$ ipython --no-banner

In [1]: import numpy as np

In [2]: np.set_printoptions(suppress=True, linewidth=140)

In [3]: mat = np.loadtxt("sample4.csv", delimiter=",")

In [4]: mat
Out[4]: 
array([[-5., -5.,  1.],
       [ 1., -2.,  0.],
       [-2., -3.,  1.]])

In [5]: q, Rm = np.linalg.qr(mat)

In [6]: np.trace(q @ q.T)
Out[6]: np.float64(3.0)

In [7]: np.round(np.abs(np.diag(Rm)), 2)
Out[7]: array([5.48, 3.16, 0.46])

In [8]: round(abs(Rm[0, 0]), 2), np.round(np.linalg.norm(mat[:, 0]), 2)
Out[8]: (np.float64(5.48), np.float64(5.48))

In [9]: rng = np.random.default_rng(570102)

In [10]: other = mat + rng.integers(-2, 3, (3, 2)) @ rng.integers(-2, 3, (2, 3))

In [11]: other
Out[11]: 
array([[-5., -7.,  2.],
       [ 0.,  1.,  0.],
       [-2., -7.,  3.]])

In [12]: np.linalg.matrix_rank(other - mat, tol=1e-8)
Out[12]: np.int64(2)

In [13]: np.abs(other - mat).sum(axis=1)
Out[13]: array([3., 4., 6.])

In [14]: other - mat
Out[14]: 
array([[ 0., -2.,  1.],
       [-1.,  3.,  0.],
       [ 0., -4.,  2.]])

In [15]: r0 = np.array([6, -6, 8, 6, 6, -4, -7, -2, -7])

In [16]: m1 = np.array([np.roll(r0, i) for i in range(9)])

In [17]: m1
Out[17]: 
array([[ 6, -6,  8,  6,  6, -4, -7, -2, -7],
       [-7,  6, -6,  8,  6,  6, -4, -7, -2],
       [-2, -7,  6, -6,  8,  6,  6, -4, -7],
       [-7, -2, -7,  6, -6,  8,  6,  6, -4],
       [-4, -7, -2, -7,  6, -6,  8,  6,  6],
       [ 6, -4, -7, -2, -7,  6, -6,  8,  6],
       [ 6,  6, -4, -7, -2, -7,  6, -6,  8],
       [ 8,  6,  6, -4, -7, -2, -7,  6, -6],
       [-6,  8,  6,  6, -4, -7, -2, -7,  6]])

In [18]: (m1 @ m1)[0]
Out[18]: array([ -44, -276,   80,  -43,  148,   78,  124,  117, -184])

In [19]: np.round(np.fft.fft(m1[0]), 2)
Out[19]: array([ 0.   +0.j  , -4.3 -25.17j,  0.14+13.28j,  7.5  -0.87j, 23.66 +4.68j, 23.66 -4.68j,  7.5  +0.87j,  0.14-13.28j, -4.3 +25.17j])

In [20]: m1 @ (-1.0) ** np.arange(9)
Out[20]: array([ 12., -26.,  22., -36.,  28., -16.,  28., -12.,   0.])

In [21]: np.allclose(m1 @ m1.T, m1.T @ m1)
Out[21]: True

In [22]: J = np.load("layer5.npy")

In [23]: J
Out[23]: 
array([[1, 0, 0, 0, 0, 0, 0, 0],
       [1, 1, 0, 0, 0, 0, 0, 0],
       [1, 2, 1, 0, 0, 0, 0, 0],
       [1, 0, 0, 1, 0, 0, 0, 0],
       [1, 0, 2, 2, 1, 0, 0, 0],
       [0, 1, 1, 2, 0, 1, 0, 0],
       [1, 2, 1, 0, 0, 2, 1, 0],
       [0, 0, 0, 0, 2, 1, 0, 1]])

In [24]: # triangular

In [25]: np.round(np.sort(np.linalg.eigvals(J)), 2)
Out[25]: array([1., 1., 1., 1., 1., 1., 1., 1.])

In [26]: round(float(np.linalg.det(J)), 2)
Out[26]: 1.0

In [27]: np.round(np.sort(np.abs(np.linalg.eigvals(J))), 2)
Out[27]: array([1., 1., 1., 1., 1., 1., 1., 1.])

In [28]: J @ J
Out[28]: 
array([[1, 0, 0, 0, 0, 0, 0, 0],
       [2, 1, 0, 0, 0, 0, 0, 0],
       [4, 4, 1, 0, 0, 0, 0, 0],
       [2, 0, 0, 1, 0, 0, 0, 0],
       [6, 4, 4, 4, 1, 0, 0, 0],
       [4, 4, 2, 4, 0, 1, 0, 0],
       [5, 8, 4, 4, 0, 4, 1, 0],
       [2, 1, 5, 6, 4, 2, 0, 1]])

In [29]: np.allclose(J @ J.T, J.T @ J)
Out[29]: False

In [30]: (J - J.T) / 2
Out[30]: 
array([[ 0. , -0.5, -0.5, -0.5, -0.5,  0. , -0.5,  0. ],
       [ 0.5,  0. , -1. ,  0. ,  0. , -0.5, -1. ,  0. ],
       [ 0.5,  1. ,  0. ,  0. , -1. , -0.5, -0.5,  0. ],
       [ 0.5,  0. ,  0. ,  0. , -1. , -1. ,  0. ,  0. ],
       [ 0.5,  0. ,  1. ,  1. ,  0. ,  0. ,  0. , -1. ],
       [ 0. ,  0.5,  0.5,  1. ,  0. ,  0. , -1. , -0.5],
       [ 0.5,  1. ,  0.5,  0. ,  0. ,  1. ,  0. ,  0. ],
       [ 0. ,  0. ,  0. ,  0. ,  1. ,  0.5,  0. ,  0. ]])

In [31]: np.allclose(J, J.T)
Out[31]: False

In [32]: J.reshape(2, -1)
Out[32]: 
array([[1, 0, 0, 0, 0, 0, 0, 0, 1, 1, 0, 0, 0, 0, 0, 0, 1, 2, 1, 0, 0, 0, 0, 0, 1, 0, 0, 1, 0, 0, 0, 0],
       [1, 0, 2, 2, 1, 0, 0, 0, 0, 1, 1, 2, 0, 1, 0, 0, 1, 2, 1, 0, 0, 2, 1, 0, 0, 0, 0, 0, 2, 1, 0, 1]])

In [33]: J.ravel(order="F")
Out[33]: 
array([1, 1, 1, 1, 1, 0, 1, 0, 0, 1, 2, 0, 0, 1, 2, 0, 0, 0, 1, 0, 2, 1, 1, 0, 0, 0, 0, 1, 2, 2, 0, 0, 0, 0, 0, 0, 1, 0, 0, 2, 0, 0, 0, 0,
       0, 1, 2, 1, 0, 0, 0, 0, 0, 0, 1, 0, 0, 0, 0, 0, 0, 0, 0, 1])

In [34]: t3 = J.reshape(8, 2, -1)

In [35]: t3.sum(axis=1)
Out[35]: 
array([[1, 0, 0, 0],
       [1, 1, 0, 0],
       [1, 2, 1, 0],
       [1, 0, 0, 1],
       [2, 0, 2, 2],
       [0, 2, 1, 2],
       [1, 4, 2, 0],
       [2, 1, 0, 1]])

In [36]: t3.transpose(1, 0, 2)
Out[36]: 
array([[[1, 0, 0, 0],
        [1, 1, 0, 0],
        [1, 2, 1, 0],
        [1, 0, 0, 1],
        [1, 0, 2, 2],
        [0, 1, 1, 2],
        [1, 2, 1, 0],
        [0, 0, 0, 0]],

       [[0, 0, 0, 0],
        [0, 0, 0, 0],
        [0, 0, 0, 0],
        [0, 0, 0, 0],
        [1, 0, 0, 0],
        [0, 1, 0, 0],
        [0, 2, 1, 0],
        [2, 1, 0, 1]]])

In [37]: np.einsum("ihd,jhd->hij", t3, t3).shape
Out[37]: (2, 8, 8)

In [38]: U, s, VT = np.linalg.svd(J, full_matrices=False)

In [39]: U.shape, s.shape, VT.shape
Out[39]: ((8, 8), (8,), (8, 8))

In [40]: (s > 1e-8).sum()
Out[40]: np.int64(8)

In [41]: round(float(np.sqrt((s ** 2).sum())), 2), round(float(np.linalg.norm(J)), 2)
Out[41]: (6.71, 6.71)

In [42]: np.abs(U[:, 0]).round(6).argmax()
Out[42]: np.int64(6)

In [43]: np.round(U.T @ U, 2) + 0
Out[43]: 
array([[1., 0., 0., 0., 0., 0., 0., 0.],
       [0., 1., 0., 0., 0., 0., 0., 0.],
       [0., 0., 1., 0., 0., 0., 0., 0.],
       [0., 0., 0., 1., 0., 0., 0., 0.],
       [0., 0., 0., 0., 1., 0., 0., 0.],
       [0., 0., 0., 0., 0., 1., 0., 0.],
       [0., 0., 0., 0., 0., 0., 1., 0.],
       [0., 0., 0., 0., 0., 0., 0., 1.]])

In [44]: np.round(np.abs(VT[0]), 2)
Out[44]: array([0.38, 0.52, 0.49, 0.42, 0.16, 0.35, 0.12, 0.03])

In [45]: np.round(s / s[0], 2)
Out[45]: array([1.  , 0.62, 0.51, 0.38, 0.26, 0.21, 0.03, 0.01])

In [46]: np.round(VT @ VT.T, 2) + 0
Out[46]: 
array([[1., 0., 0., 0., 0., 0., 0., 0.],
       [0., 1., 0., 0., 0., 0., 0., 0.],
       [0., 0., 1., 0., 0., 0., 0., 0.],
       [0., 0., 0., 1., 0., 0., 0., 0.],
       [0., 0., 0., 0., 1., 0., 0., 0.],
       [0., 0., 0., 0., 0., 1., 0., 0.],
       [0., 0., 0., 0., 0., 0., 1., 0.],
       [0., 0., 0., 0., 0., 0., 0., 1.]])

In [47]: other = np.linalg.inv(J)

In [48]: np.round(np.linalg.det(J) * other, 2) + 0
Out[48]: 
array([[ 1.,  0.,  0.,  0.,  0.,  0.,  0.,  0.],
       [-1.,  1.,  0.,  0.,  0.,  0.,  0.,  0.],
       [ 1., -2.,  1.,  0.,  0.,  0.,  0.,  0.],
       [-1.,  0.,  0.,  1.,  0.,  0.,  0.,  0.],
       [-1.,  4., -2., -2.,  1.,  0.,  0.,  0.],
       [ 2.,  1., -1., -2.,  0.,  1.,  0.,  0.],
       [-4., -2.,  1.,  4.,  0., -2.,  1.,  0.],
       [ 0., -9.,  5.,  6., -2., -1.,  0.,  1.]])

In [49]: np.allclose(other, J.T)
Out[49]: False

In [50]: np.round(J @ other, 2) + 0
Out[50]: 
array([[1., 0., 0., 0., 0., 0., 0., 0.],
       [0., 1., 0., 0., 0., 0., 0., 0.],
       [0., 0., 1., 0., 0., 0., 0., 0.],
       [0., 0., 0., 1., 0., 0., 0., 0.],
       [0., 0., 0., 0., 1., 0., 0., 0.],
       [0., 0., 0., 0., 0., 1., 0., 0.],
       [0., 0., 0., 0., 0., 0., 1., 0.],
       [0., 0., 0., 0., 0., 0., 0., 1.]])

In [51]: np.round(np.linalg.det(J) * np.linalg.det(other), 2)
Out[51]: np.float64(1.0)

In [52]: W0 = np.load("test16.npy")

In [53]: W0
Out[53]: 
array([[ 1, -1,  1, -1,  1, -1,  1, -1],
       [ 1,  1, -1, -1, -1, -1,  1,  1],
       [ 1,  1, -1, -1,  1,  1, -1, -1]])

In [54]: x0 = np.array([3, 8, -1, 0, -1, 2, 5, -5])

In [55]: y = J @ x0

In [56]: y
Out[56]: array([ 3, 11, 18,  3,  0,  9, 27, -5])

In [57]: np.round(np.linalg.solve(J, 4 * y), 2) + 0
Out[57]: array([ 12.,  32.,  -4.,   0.,  -4.,   8.,  20., -20.])

In [58]: np.round(np.linalg.solve(J, y), 2) + 0
Out[58]: array([ 3.,  8., -1.,  0., -1.,  2.,  5., -5.])

In [59]: np.round(np.linalg.solve(J.T, J[1]), 2)
Out[59]: array([0., 1., 0., 0., 0., 0., 0., 0.])

In [60]: round(np.linalg.norm(W0[1], 1), 2), round(float(np.linalg.norm(W0[1], np.inf)), 2)
Out[60]: (np.float64(8.0), 1.0)

In [61]: round(np.linalg.norm(W0, 2), 2)
Out[61]: np.float64(2.83)

In [62]: np.linalg.norm(W0, axis=1).argmax()
Out[62]: np.int64(0)

In [63]: np.round(np.linalg.norm(W0, "nuc"), 2)
Out[63]: np.float64(8.49)

In [64]: W0[1] @ W0[2]
Out[64]: np.int64(0)

In [65]: np.round(np.linalg.norm(W0, axis=0), 2)
Out[65]: array([1.73, 1.73, 1.73, 1.73, 1.73, 1.73, 1.73, 1.73])

In [66]: round(float(np.linalg.norm(W0[1] - W0[2])), 2)
Out[66]: 4.0

In [67]: np.round(np.linalg.norm(W0, 1), 2), np.round(np.linalg.norm(W0, np.inf), 2)
Out[67]: (np.float64(3.0), np.float64(8.0))
